$ python3 -q
>>> import numpy as np
>>> from numpy import linalg as LA
>>> np.set_printoptions(precision=2, suppress=True, linewidth=200)
>>> A = np.load("layer10.npy")
>>> A
array([[ 1,  1,  2, -1, -3,  0, -1, -3,  2, -2,  2, -2],
       [ 3,  2,  0,  3,  3,  0, -3, -1, -3, -1, -1,  2],
       [-1, -2,  0,  0, -2,  2, -3,  1,  2, -1,  0,  2],
       [-2, -2,  1, -2, -1,  0,  0,  0, -3,  1,  1,  2],
       [ 1, -1,  2,  2,  0, -1, -2, -1,  1,  0,  2,  2],
       [-1,  1, -3, -3,  0,  0, -3,  0, -1,  0, -2, -1],
       [-1,  1,  0,  1,  1, -1,  0,  2,  0, -1, -3,  3],
       [-1, -1, -2, -2, -3,  2,  0,  2,  0,  1, -1,  0],
       [-1,  1, -3, -3,  0,  0, -3,  0, -1,  0, -2, -1],
       [-2,  3, -2, -2,  0,  2, -3,  3,  3,  1,  3, -1],
       [ 2,  1,  0,  0, -2,  0,  0,  2,  3,  3, -3,  0]])
>>> Uu, sig, Vt = LA.svd(A)
>>> vecs = Vt[:(sig > 1e-8).sum()]
>>> rng = np.random.default_rng(21364)
>>> x0 = A[8] + -3 * A[2] + rng.integers(2) * np.eye(12)[9]
>>> x0
array([ 2.,  7., -3., -3.,  6., -6.,  6., -3., -7.,  3., -2., -7.])
>>> np.diag(vecs.T @ vecs)
array([0.66, 0.94, 0.89, 0.67, 0.94, 0.92, 0.92, 0.59, 0.92, 0.87, 0.98, 0.7 ])
>>> np.allclose(vecs.T @ vecs @ x0, x0)
True
>>> np.unique(A.round(6), axis=0).shape
(10, 12)
>>> def softmax(z):
...     e = np.exp(z - z.max(axis=-1, keepdims=True))
...     return e / e.sum(axis=-1, keepdims=True)
... 
>>> np.round(softmax(A[10] + 5), 2) + 0
array([0.12, 0.04, 0.02, 0.02, 0.  , 0.02, 0.02, 0.12, 0.32, 0.32, 0.  , 0.02])
>>> np.round(softmax(10 * A[10]), 2) + 0
array([0. , 0. , 0. , 0. , 0. , 0. , 0. , 0. , 0.5, 0.5, 0. , 0. ])
>>> scores = A @ A.T / np.sqrt(12)
>>> np.round(softmax(scores)[10] @ A, 2) + 0
array([ 2.,  1.,  0.,  0., -2.,  0.,  0.,  2.,  3.,  3., -3.,  0.])
>>> softmax(scores).round(6).argmax(axis=1)
array([ 0,  1,  2,  3,  4,  5,  6,  7,  5,  9, 10])
>>> arr = np.loadtxt("run16.csv", delimiter=",")
>>> arr
array([[0., 0., 0., 0., 0., 0., 0., 0., 0., 0.],
       [2., 0., 0., 0., 0., 0., 0., 0., 0., 0.],
       [1., 2., 0., 0., 0., 0., 0., 0., 0., 0.],
       [0., 1., 2., 1., 0., 0., 0., 0., 0., 0.],
       [1., 2., 2., 2., 1., 0., 0., 0., 0., 0.],
       [2., 0., 0., 1., 2., 1., 0., 0., 0., 0.],
       [2., 1., 2., 0., 2., 0., 2., 0., 0., 0.],
       [1., 1., 2., 1., 2., 1., 0., 2., 0., 0.],
       [2., 1., 0., 0., 2., 1., 1., 0., 2., 0.],
       [0., 2., 2., 0., 1., 1., 0., 0., 0., 1.]])
>>> t = np.radians(15)
>>> R = np.eye(10)
>>> R[5, 5] = R[8, 8] = np.cos(t)
>>> R[5, 8], R[8, 5] = -np.sin(t), np.sin(t)
>>> R
array([[ 1.  ,  0.  ,  0.  ,  0.  ,  0.  ,  0.  ,  0.  ,  0.  ,  0.  ,  0.  ],
       [ 0.  ,  1.  ,  0.  ,  0.  ,  0.  ,  0.  ,  0.  ,  0.  ,  0.  ,  0.  ],
       [ 0.  ,  0.  ,  1.  ,  0.  ,  0.  ,  0.  ,  0.  ,  0.  ,  0.  ,  0.  ],
       [ 0.  ,  0.  ,  0.  ,  1.  ,  0.  ,  0.  ,  0.  ,  0.  ,  0.  ,  0.  ],
       [ 0.  ,  0.  ,  0.  ,  0.  ,  1.  ,  0.  ,  0.  ,  0.  ,  0.  ,  0.  ],
       [ 0.  ,  0.  ,  0.  ,  0.  ,  0.  ,  0.97,  0.  ,  0.  , -0.26,  0.  ],
       [ 0.  ,  0.  ,  0.  ,  0.  ,  0.  ,  0.  ,  1.  ,  0.  ,  0.  ,  0.  ],
       [ 0.  ,  0.  ,  0.  ,  0.  ,  0.  ,  0.  ,  0.  ,  1.  ,  0.  ,  0.  ],
       [ 0.  ,  0.  ,  0.  ,  0.  ,  0.  ,  0.26,  0.  ,  0.  ,  0.97,  0.  ],
       [ 0.  ,  0.  ,  0.  ,  0.  ,  0.  ,  0.  ,  0.  ,  0.  ,  0.  ,  1.  ]])
>>> M2 = arr @ R.T
>>> np.allclose(LA.norm(arr, axis=1), LA.norm(M2, axis=1))
True
>>> np.allclose(arr @ arr.T, M2 @ M2.T)
True
>>> M2
array([[0.  , 0.  , 0.  , 0.  , 0.  , 0.  , 0.  , 0.  , 0.  , 0.  ],
       [2.  , 0.  , 0.  , 0.  , 0.  , 0.  , 0.  , 0.  , 0.  , 0.  ],
       [1.  , 2.  , 0.  , 0.  , 0.  , 0.  , 0.  , 0.  , 0.  , 0.  ],
       [0.  , 1.  , 2.  , 1.  , 0.  , 0.  , 0.  , 0.  , 0.  , 0.  ],
       [1.  , 2.  , 2.  , 2.  , 1.  , 0.  , 0.  , 0.  , 0.  , 0.  ],
       [2.  , 0.  , 0.  , 1.  , 2.  , 0.97, 0.  , 0.  , 0.26, 0.  ],
       [2.  , 1.  , 2.  , 0.  , 2.  , 0.  , 2.  , 0.  , 0.  , 0.  ],
       [1.  , 1.  , 2.  , 1.  , 2.  , 0.97, 0.  , 2.  , 0.26, 0.  ],
       [2.  , 1.  , 0.  , 0.  , 2.  , 0.45, 1.  , 0.  , 2.19, 0.  ],
       [0.  , 2.  , 2.  , 0.  , 1.  , 0.97, 0.  , 0.  , 0.26, 1.  ]])
>>> round(LA.norm(arr, 1), 2), round(float(LA.norm(arr, np.inf)), 2)
(np.float64(11.0), 10.0)
>>> LA.norm(arr, axis=1)
array([0.  , 2.  , 2.24, 2.45, 3.74, 3.16, 4.12, 4.  , 3.87, 3.32])
>>> np.round(LA.norm(arr, 2), 2)
np.float64(7.78)
>>> round(LA.norm(arr) ** 2 / LA.norm(arr, 2) ** 2, 2)
np.float64(1.62)
>>> arr[7] @ arr[1]
np.float64(2.0)
>>> np.round(LA.norm(arr[7], 1), 2), round(LA.norm(arr[7], np.inf), 2)
(np.float64(10.0), np.float64(2.0))
>>> np.allclose(arr[:-1].T @ LA.lstsq(arr[:-1].T, arr[-1])[0], arr[-1])
False
>>> np.abs(np.diag(LA.qr(arr)[1])) > 1e-9
array([ True,  True,  True,  True,  True,  True,  True,  True,  True, False])
>>> round(float(np.trace(LA.pinv(arr) @ arr)), 2)
9.0
>>> LA.lstsq(arr[:-1].T, arr[-1])[2]
np.int32(8)
>>> np.unique(arr.round(6), axis=0).shape
(10, 10)
>>> arr @ arr
array([[ 0.,  0.,  0.,  0.,  0.,  0.,  0.,  0.,  0.,  0.],
       [ 0.,  0.,  0.,  0.,  0.,  0.,  0.,  0.,  0.,  0.],
       [ 4.,  0.,  0.,  0.,  0.,  0.,  0.,  0.,  0.,  0.],
       [ 4.,  5.,  2.,  1.,  0.,  0.,  0.,  0.,  0.,  0.],
       [ 7.,  8.,  6.,  4.,  1.,  0.,  0.,  0.,  0.,  0.],
       [ 4.,  5.,  6.,  6.,  4.,  1.,  0.,  0.,  0.,  0.],
       [10., 10.,  8.,  4.,  6.,  0.,  4.,  0.,  0.,  0.],
       [10., 11., 10.,  8.,  8.,  3.,  0.,  4.,  0.,  0.],
       [12.,  7.,  6.,  5., 10.,  3.,  4.,  0.,  4.,  0.],
       [ 9.,  8.,  4.,  3.,  4.,  2.,  0.,  0.,  0.,  1.]])
>>> np.prod(np.diag(arr)), np.round(LA.det(arr), 2)
(np.float64(0.0), np.float64(0.0))
>>> Uu, sig, Vt = LA.svd(arr)
>>> np.argmax(sig[:-1] / (sig[1:] + 1e-6)) + 1
np.int64(9)
>>> M2 = Uu[:, :9] @ np.diag(sig[:9]) @ Vt[:9]
>>> round(np.abs(arr - M2).max(), 2)
np.float64(0.0)
>>> LA.matrix_rank(arr, rtol=0.05)
np.int64(8)
>>> F = np.loadtxt("arr.csv", delimiter=",")
>>> F
array([[-0.3 ,  0.8 ,  0.35],
       [ 0.5 , -0.4 , -0.68],
       [-1.3 , -0.4 ,  1.43],
       [-0.2 ,  0.1 ,  0.09],
       [ 1.2 , -0.5 , -1.39],
       [ 0.3 ,  0.5 , -0.29],
       [-1.4 ,  0.6 ,  1.33],
       [ 1.  ,  0.6 , -1.02],
       [ 0.7 , -1.7 , -0.6 ],
       [ 2.2 , -0.2 , -2.22],
       [ 1.  , -1.  , -1.05],
       [-1.1 , -1.  ,  1.1 ],
       [-0.8 , -0.7 ,  0.9 ],
       [ 1.5 , -1.  , -1.47],
       [-0.3 , -0.4 ,  0.34],
       [-1.2 , -1.1 ,  0.99],
       [ 0.1 ,  0.4 , -0.1 ],
       [-0.3 , -1.4 ,  0.41],
       [ 1.1 ,  1.1 , -1.09],
       [ 0.3 ,  1.4 , -0.25],
       [-1.1 ,  0.4 ,  1.12],
       [ 0.4 ,  2.2 , -0.35],
       [ 0.6 , -0.2 , -0.67],
       [ 0.6 , -0.3 , -0.62],
       [-1.4 ,  0.6 ,  1.31],
       [ 0.2 ,  0.6 , -0.1 ],
       [ 0.5 , -1.2 , -0.76],
       [ 1.  , -0.6 , -0.96],
       [-1.1 ,  1.  ,  1.15],
       [ 1.1 , -1.8 , -1.21],
       [-1.9 , -1.1 ,  1.8 ],
       [-1.3 , -3.2 ,  1.47]])
>>> Q, R = LA.qr(F)
>>> np.allclose(R.T @ R, F.T @ F)
True
>>> round(float(abs(R[0, 0])), 2), round(float(LA.norm(F[:, 0])), 2)
(5.74, 5.74)
>>> np.round(Q.T @ Q, 2) + 0
array([[1., 0., 0.],
       [0., 1., 0.],
       [0., 0., 1.]])
>>> np.trace(Q @ Q.T)
np.float64(3.0)
>>> idx = F[:, 2] > np.median(F[:, 2])
>>> f = F[idx].mean(axis=0) - F[~idx].mean(axis=0)
>>> np.argsort(-np.abs(f).round(6), kind="stable")
array([2, 0, 1])
>>> f
array([-1.71, -0.11,  1.76])
>>> ((F - F.mean(axis=0)) @ f > 0).astype(int)
array([1, 0, 1, 1, 0, 0, 1, 0, 0, 0, 0, 1, 1, 0, 1, 1, 0, 1, 0, 0, 1, 0, 0, 0, 1, 0, 0, 0, 1, 0, 1, 1])
>>> cen = F - F.mean(axis=0)
>>> vecs = LA.svd(cen)[2][:2]
>>> M2 = cen - cen @ vecs.T @ vecs
>>> np.round(np.cov(cen @ vecs.T, rowvar=False), 2) + 0
array([[2.17, 0.  ],
       [0.  , 1.18]])
>>> LA.norm(M2, axis=1).round(6).argmax()
np.int64(26)
>>> np.round(M2.std(axis=0), 2) + 0
array([0.05, 0.  , 0.05])
>>> M2 = np.c_[F[:, :1] @ np.array([[-1]]), np.array([1, 5, 1, 5, 4, 1, 0, 3, 1, 1, 4, 3, 2, 5, 1, 4, 5, 0, 2, 3, 4, 5, 0, 0, 3, 1, 2, 5, 4, 3, 2, 0])]
>>> M2
array([[ 0.3,  1. ],
       [-0.5,  5. ],
       [ 1.3,  1. ],
       [ 0.2,  5. ],
       [-1.2,  4. ],
       [-0.3,  1. ],
       [ 1.4,  0. ],
       [-1. ,  3. ],
       [-0.7,  1. ],
       [-2.2,  1. ],
       [-1. ,  4. ],
       [ 1.1,  3. ],
       [ 0.8,  2. ],
       [-1.5,  5. ],
       [ 0.3,  1. ],
       [ 1.2,  4. ],
       [-0.1,  5. ],
       [ 0.3,  0. ],
       [-1.1,  2. ],
       [-0.3,  3. ],
       [ 1.1,  4. ],
       [-0.4,  5. ],
       [-0.6,  0. ],
       [-0.6,  0. ],
       [ 1.4,  3. ],
       [-0.2,  1. ],
       [-0.5,  2. ],
       [-1. ,  5. ],
       [ 1.1,  4. ],
       [-1.1,  3. ],
       [ 1.9,  2. ],
       [ 1.3,  0. ]])
>>> LA.matrix_rank(np.c_[F, M2])
np.int64(4)
>>> np.round(LA.norm(M2 - F @ LA.lstsq(F, M2)[0], axis=0), 2) + 0
array([ 0.  , 16.43])
>>> np.round(LA.lstsq(F, M2[:, 0])[0], 2) + 0
array([-1.,  0.,  0.])
>>> LA.matrix_rank(M2)
np.int64(2)
>>> LA.norm(LA.qr(F)[0].T @ M2, axis=0) ** 2 / ((M2 ** 2).sum(axis=0) + 1e-12)
array([1.  , 0.09])
>>> x0 = np.array([-4, -1])
>>> M2 * x0
array([[-1.2, -1. ],
       [ 2. , -5. ],
       [-5.2, -1. ],
       [-0.8, -5. ],
       [ 4.8, -4. ],
       [ 1.2, -1. ],
       [-5.6, -0. ],
       [ 4. , -3. ],
       [ 2.8, -1. ],
       [ 8.8, -1. ],
       [ 4. , -4. ],
       [-4.4, -3. ],
       [-3.2, -2. ],
       [ 6. , -5. ],
       [-1.2, -1. ],
       [-4.8, -4. ],
       [ 0.4, -5. ],
       [-1.2, -0. ],
       [ 4.4, -2. ],
       [ 1.2, -3. ],
       [-4.4, -4. ],
       [ 1.6, -5. ],
       [ 2.4, -0. ],
       [ 2.4, -0. ],
       [-5.6, -3. ],
       [ 0.8, -1. ],
       [ 2. , -2. ],
       [ 4. , -5. ],
       [-4.4, -4. ],
       [ 4.4, -3. ],
       [-7.6, -2. ],
       [-5.2, -0. ]])
>>> LA.norm(M2 @ x0) <= LA.norm(M2, 2) * LA.norm(x0) + 1e-9
np.True_
>>> W0 = np.load("mat.npy")
>>> W0
array([[-0.46,  4.59, -2.98, -2.84,  1.03],
       [-1.25,  3.59, -2.03, -1.64,  2.51],
       [-3.61,  2.19,  0.64,  1.38,  8.12],
       [ 2.29, -3.35,  1.36,  1.06, -2.79],
       [ 0.05,  4.69, -3.43, -3.98, -2.04],
       [-1.69,  2.77, -1.48, -1.52,  3.1 ],
       [-3.56,  0.28,  1.65,  2.42,  5.93],
       [ 1.04, -3.43,  2.15,  1.7 , -2.91],
       [ 3.38, -5.19,  3.8 ,  2.3 , -5.56],
       [ 2.79, -0.33, -1.1 , -2.1 , -6.14],
       [ 2.39, -7.14,  5.47,  4.9 , -1.87],
       [-3.02,  2.29,  0.02,  0.49,  5.03],
       [-2.85,  2.46, -0.2 ,  0.05,  5.09],
       [-5.12,  4.9 , -1.76,  0.11, 10.08],
       [ 0.97, -4.17,  2.15,  2.08, -2.7 ],
       [-1.66, -3.  ,  2.77,  3.49,  3.51],
       [ 1.05, -6.24,  4.43,  4.51,  0.54],
       [ 1.09,  1.02, -1.83, -3.14, -4.63],
       [ 3.45, -3.94,  2.46,  1.43, -4.68]])
>>> cen = W0 - W0.mean(axis=0)
>>> Uu, sig, Vt = LA.svd(cen, full_matrices=False)
>>> (np.sign(Uu[:, 0]) == np.sign(Uu[0, 0])).astype(int)
array([1, 1, 1, 0, 1, 1, 1, 0, 0, 0, 0, 1, 1, 1, 0, 0, 0, 0, 0])
>>> np.abs(Uu[:, 0]).argmax()
np.int64(13)
>>> Vt[0] * np.sign(Vt[0, np.abs(Vt[0]).argmax()])
array([-0.38,  0.56, -0.27, -0.17,  0.66])
>>> round(float((sig ** 2).sum() ** 2 / (sig ** 4).sum()), 2)
1.79
>>> sig
array([26.78, 18.35,  2.09,  1.5 ,  0.76])
>>> np.abs(Vt[0]).argmax()
np.int64(4)
>>> np.round(sig ** 2 / (sig ** 2).sum(), 2) + 0
array([0.68, 0.32, 0.  , 0.  , 0.  ])
>>> x0 = np.array([2, 2, 5, 3, 1])
>>> target = W0 @ x0
>>> LA.solve(W0.T @ W0, W0.T @ target)
array([2., 2., 5., 3., 1.])
>>> target = target + 0.1 * rng.normal(size=19)
>>> target
array([-14.19,  -7.74,  12.59,   5.  , -21.66,  -6.76,  14.81,   8.05,  16.87, -12.97,  30.78,   5.18,   3.52,   1.2 ,   7.84,  18.46,  25.68, -18.9 ,  10.98])
>>> beta, *_ = LA.lstsq(W0, target)
>>> np.round(W0.T @ (target - W0 @ beta), 2) + 0
array([0., 0., 0., 0., 0.])
>>> [round(float(LA.norm(LA.solve(W0.T @ W0 + lam * np.eye(5), W0.T @ target))), 2) for lam in (0, 1, 10, 100)]
[6.64, 5.37, 3.45, 2.58]
